$ python3 -q
>>> import numpy as np
>>> from numpy import linalg as LA
>>> np.set_printoptions(precision=3, suppress=True, linewidth=120)
>>> F = np.loadtxt("data.csv", delimiter=",")
>>> F
array([[-4.766, -1.435,  0.478],
       [ 2.623,  4.038, -1.346],
       [ 4.421, -2.216,  0.739],
       [-4.611,  1.834, -0.611],
       [-0.389, -4.729,  1.576],
       [ 4.717, -1.574,  0.525],
       [-4.048,  2.785, -0.928],
       [-2.052,  4.326, -1.442],
       [-4.797,  1.338, -0.446],
       [ 4.171, -2.616,  0.872],
       [ 4.181, -2.602,  0.867],
       [ 0.01 , -4.743,  1.581],
       [-4.999,  0.107, -0.036],
       [-3.727,  3.162, -1.054],
       [ 2.477,  4.12 , -1.373],
       [ 0.36 , -4.731,  1.577],
       [ 3.86 ,  3.015, -1.005]])
>>> round(float(np.trace(LA.pinv(F) @ F)), 3)
2.0
>>> np.abs(np.diag(LA.qr(F)[1])) > 1e-9
array([ True,  True, False])
>>> [round(float(x), 3) for x in LA.svd(F, compute_uv=False)[:3]]
[16.294, 12.63, 0.0]
>>> np.argsort(-LA.norm(F, axis=0).round(6), kind="stable")[:3]
array([0, 1, 2])
>>> round(float(LA.norm(F, 2) / LA.norm(F)), 3)
0.79
>>> LA.matrix_rank(F, rtol=0.1)
np.int64(2)
>>> x = np.array([5, 3, 9])
>>> x @ F
Traceback (most recent call last):
  File "<python-input-12>", line 1, in <module>
    x @ F
    ~~^~~
ValueError: matmul: Input operand 1 has a mismatch in its core dimension 0, with gufunc signature (n?,k),(k,m?)->(n?,m?) (size 17 is different from 3)
>>> np.sign((F @ x).round(6))
array([-1.,  1.,  1., -1., -1.,  1., -1., -1., -1.,  1.,  1.,  1., -1., -1.,  1.,  1.,  1.])
>>> F @ np.eye(3)[1]
array([-1.435,  4.038, -2.216,  1.834, -4.729, -1.574,  2.785,  4.326,  1.338, -2.616, -2.602, -4.743,  0.107,  3.162,
        4.12 , -4.731,  3.015])
>>> Uu, sig, Vh = LA.svd(F)
>>> np.argmax(sig[:-1] / (sig[1:] + 1e-6)) + 1
np.int64(2)
>>> A2 = Uu[:, :2] @ np.diag(sig[:2]) @ Vh[:2]
>>> np.round(np.abs(F - A2).max(), 3)
np.float64(0.0)
>>> LA.matrix_rank(F, rtol=0.05)
np.int64(2)
>>> J = np.load("run14.npy")
>>> J
array([[ 6.,  2., -1.],
       [ 2.,  9., -2.],
       [-1., -2.,  6.]])
>>> # equal to its transpose
>>> f = np.array([1, 2])
>>> np.correlate(J[0], J[2], "full")
array([ 36.,   0., -16.,   0.,   1.])
>>> O = J.astype(float).copy()
>>> for j in range(3):
...     O[:, j] -= O[:, :j] @ (O[:, :j].T @ O[:, j])
...     O[:, j] /= LA.norm(O[:, j])
... 
>>> np.round(O.T @ O, 3) + 0
array([[1., 0., 0.],
       [0., 1., 0.],
       [0., 0., 1.]])
>>> W0 = np.load("arr.npy")
>>> W0
array([[ 3.1, -2. ,  3. , -2. ,  0. ],
       [-1. ,  1.1, -1. ,  3. ,  0. ],
       [ 2. ,  0. , -1.9,  2. ,  0. ],
       [-2. ,  3. , -3. ,  3.1,  2. ],
       [ 3. , -2. ,  3. , -2. ,  0.1]])
>>> hat = np.triu(np.array([[0, 2, 0, 2, 3],
...     [1, 1, 0, 2, 2],
...     [1, 2, 2, 2, 2],
...     [2, 0, 2, 2, 2],
...     [2, 2, 1, 3, 3]]), 1) + np.eye(5)
>>> A2 = hat @ W0 @ LA.inv(hat)
>>> np.poly(A2)
array([ 1.   , -5.5  , -7.9  , 18.69 , 50.521, -5.231])
>>> round(LA.det(A2), 3)
np.float64(5.231)
>>> np.round(hat @ W0 - W0 @ hat, 3) + 0
array([[ 3., -4.,  1., -2., -3.],
       [ 2.,  4.,  0.,  4.,  1.],
       [ 2., -2.,  0.,  2., -2.],
       [ 6.,  0.,  6.,  0.,  0.],
       [ 0., -6.,  0., -8., -7.]])
>>> rng = np.random.default_rng(368)
>>> A2 = W0 + rng.integers(-2, 3, (5, 4)) @ rng.integers(-2, 3, (4, 5))
>>> A2
array([[ 0.1,  2. ,  7. , -6. ,  5. ],
       [-1. ,  1.1, -1. ,  3. ,  0. ],
       [-3. ,  5. ,  4.1, -6. ,  3. ],
       [-4. ,  4. , -3. ,  5.1,  4. ],
       [-4. , -2. ,  5. , -8. ,  7.1]])
>>> np.round(LA.svd(A2 - W0, compute_uv=False), 3) + 0
array([18.434,  5.985,  3.694,  1.652,  0.   ])
>>> L = LA.cholesky(J)
>>> L
array([[ 2.449,  0.   ,  0.   ],
       [ 0.816,  2.887,  0.   ],
       [-0.408, -0.577,  2.345]])
>>> LA.eigvalsh(J).min() > 0
np.True_
>>> J / np.sqrt(np.outer(np.diag(J), np.diag(J)))
array([[ 1.   ,  0.272, -0.167],
       [ 0.272,  1.   , -0.272],
       [-0.167, -0.272,  1.   ]])
>>> np.round(np.prod(np.diag(L)) ** 2, 3), round(float(LA.det(J)), 3)
(np.float64(275.0), 275.0)
>>> Uu, sig = LA.svd(W0)
Traceback (most recent call last):
  File "<python-input-44>", line 1, in <module>
    Uu, sig = LA.svd(W0)
    ^^^^^^^
ValueError: too many values to unpack (expected 2)
>>> Uu, sig, Vh = LA.svd(W0, full_matrices=False)
>>> np.abs(Uu[:, 0]).round(6).argmax()
np.int64(3)
>>> np.round(Uu.T @ W0 @ Vh.T, 3) + 0
array([[9.681, 0.   , 0.   , 0.   , 0.   ],
       [0.   , 3.534, 0.   , 0.   , 0.   ],
       [0.   , 0.   , 1.868, 0.   , 0.   ],
       [0.   , 0.   , 0.   , 1.531, 0.   ],
       [0.   , 0.   , 0.   , 0.   , 0.053]])
>>> np.allclose(Uu * sig @ Vh, W0)
True
>>> (sig > 1e-8).sum()
np.int64(5)
>>> arr = np.eye(4, dtype=int)[rng.permutation(4)]
>>> arr
array([[1, 0, 0, 0],
       [0, 1, 0, 0],
       [0, 0, 0, 1],
       [0, 0, 1, 0]])
>>> # symmetric, so the eigenvalues are real
>>> round(LA.eigvalsh(arr).min(), 3)
np.float64(-1.0)
>>> X = np.array([[2.0, -3.0, -1.0, 7.0],
...     [0.0, 5.0, 3.0, 5.0],
...     [0.0, 1.0, 6.0, 8.0],
...     [0.0, 6.0, 3.0, 2.0]])
>>> x = np.array([2, -3, -3, 3])
>>> X @ x
array([ 37.,  -9.,   3., -21.])
>>> LA.norm(X @ x) <= LA.norm(X, 2) * LA.norm(x) + 1e-9
np.True_
>>> X * x
array([[  4.,   9.,   3.,  21.],
       [  0., -15.,  -9.,  15.],
       [  0.,  -3., -18.,  24.],
       [  0., -18.,  -9.,   6.]])
>>> np.einsum("ij,j->i", X, x)
array([ 37.,  -9.,   3., -21.])
>>> cent = np.array([[-4, -3, 3, 3], [-5, -1, 0, -1], [3, 2, 1, 5], [1, 1, -3, -1]])
>>> m1 = (rng.random((13, 4)) < 0.25) @ cent
>>> m1
array([[ 3,  2,  1,  5],
       [ 1,  1, -3, -1],
       [ 3,  2,  1,  5],
       [-5, -1,  0, -1],
       [ 3,  2,  1,  5],
       [-9, -4,  3,  2],
       [-3, -2,  0,  2],
       [-3, -2,  0,  2],
       [-5, -1,  0, -1],
       [ 1,  1, -3, -1],
       [ 0,  0,  0,  0],
       [ 0,  0,  0,  0],
       [ 1,  1, -3, -1]])
>>> A2 = np.c_[m1[:, :2] @ np.array([[1, -2], [0, -1]]), np.array([2, 0, 2, 1, 0, 0, 2, 2, 0, 0, 2, 0, 1])]
>>> A2
array([[ 3, -8,  2],
       [ 1, -3,  0],
       [ 3, -8,  2],
       [-5, 11,  1],
       [ 3, -8,  0],
       [-9, 22,  0],
       [-3,  8,  2],
       [-3,  8,  2],
       [-5, 11,  0],
       [ 1, -3,  0],
       [ 0,  0,  2],
       [ 0,  0,  0],
       [ 1, -3,  1]])
>>> np.round(LA.norm(A2 - m1 @ LA.lstsq(m1, A2)[0], axis=0), 3) + 0
array([0.   , 0.   , 3.138])
>>> LA.matrix_rank(A2)
np.int64(3)
>>> E = np.array([[0, 6], [0, 1]])
>>> # rows and columns are dependent
>>> E @ E.T
array([[36,  6],
       [ 6,  1]])
>>> LA.svd(E, compute_uv=False)
array([6.083, 0.   ])
>>> LA.norm(E, axis=0)
array([0.   , 6.083])
>>> A = np.load("block13.npy")
>>> A
array([[ 0.2  ,  1.244,  0.   ,  0.5  ],
       [ 0.2  ,  0.374,  0.6  ,  0.1  ],
       [ 0.4  ,  0.149,  1.9  ,  0.1  ],
       [ 1.1  , -3.585,  0.9  , -1.2  ],
       [-1.2  ,  3.671, -1.7  ,  1.2  ],
       [-0.1  , -0.395,  2.5  , -0.1  ],
       [-1.5  ,  4.328,  0.2  ,  1.5  ],
       [ 0.   ,  3.197, -0.7  ,  1.1  ],
       [ 1.5  ,  0.932,  0.   ,  0.3  ],
       [ 0.7  ,  2.322,  0.7  ,  0.8  ],
       [ 0.9  ,  0.046,  1.   ,  0.   ],
       [-0.2  , -1.164, -1.7  , -0.4  ]])
>>> Uu, sig, Vh = LA.svd(A)
>>> np.argmax(sig[:-1] / (sig[1:] + 1e-6)) + 1
np.int64(3)
>>> A2 = Uu[:, :3] @ np.diag(sig[:3]) @ Vh[:3]
>>> round(LA.norm(A - A2) / LA.norm(A), 3)
np.float64(0.01)
>>> LA.matrix_rank(A2)
np.int64(3)
>>> LA.matrix_rank(A, rtol=0.05)
np.int64(3)
>>> A2 = A / LA.norm(A, axis=1, keepdims=True)
>>> cov = A2 @ A2.T
>>> (cov - 2 * np.eye(12)).round(6).argmax(axis=1)
array([7, 2, 5, 5, 7, 2, 7, 0, 9, 0, 2, 3])
>>> (np.abs(cov) > 0.9).astype(int)
array([[1, 0, 0, 0, 0, 0, 0, 1, 0, 1, 0, 0],
       [0, 1, 0, 0, 0, 0, 0, 0, 0, 0, 0, 1],
       [0, 0, 1, 0, 0, 1, 0, 0, 0, 0, 0, 0],
       [0, 0, 0, 1, 1, 0, 1, 1, 0, 0, 0, 0],
       [0, 0, 0, 1, 1, 0, 1, 1, 0, 0, 0, 0],
       [0, 0, 1, 0, 0, 1, 0, 0, 0, 0, 0, 0],
       [0, 0, 0, 1, 1, 0, 1, 1, 0, 0, 0, 0],
       [1, 0, 0, 1, 1, 0, 1, 1, 0, 0, 0, 0],
       [0, 0, 0, 0, 0, 0, 0, 0, 1, 0, 0, 0],
       [1, 0, 0, 0, 0, 0, 0, 0, 0, 1, 0, 0],
       [0, 0, 0, 0, 0, 0, 0, 0, 0, 0, 1, 0],
       [0, 1, 0, 0, 0, 0, 0, 0, 0, 0, 0, 1]])
>>> LA.norm(A2, axis=1)
array([1., 1., 1., 1., 1., 1., 1., 1., 1., 1., 1., 1.])
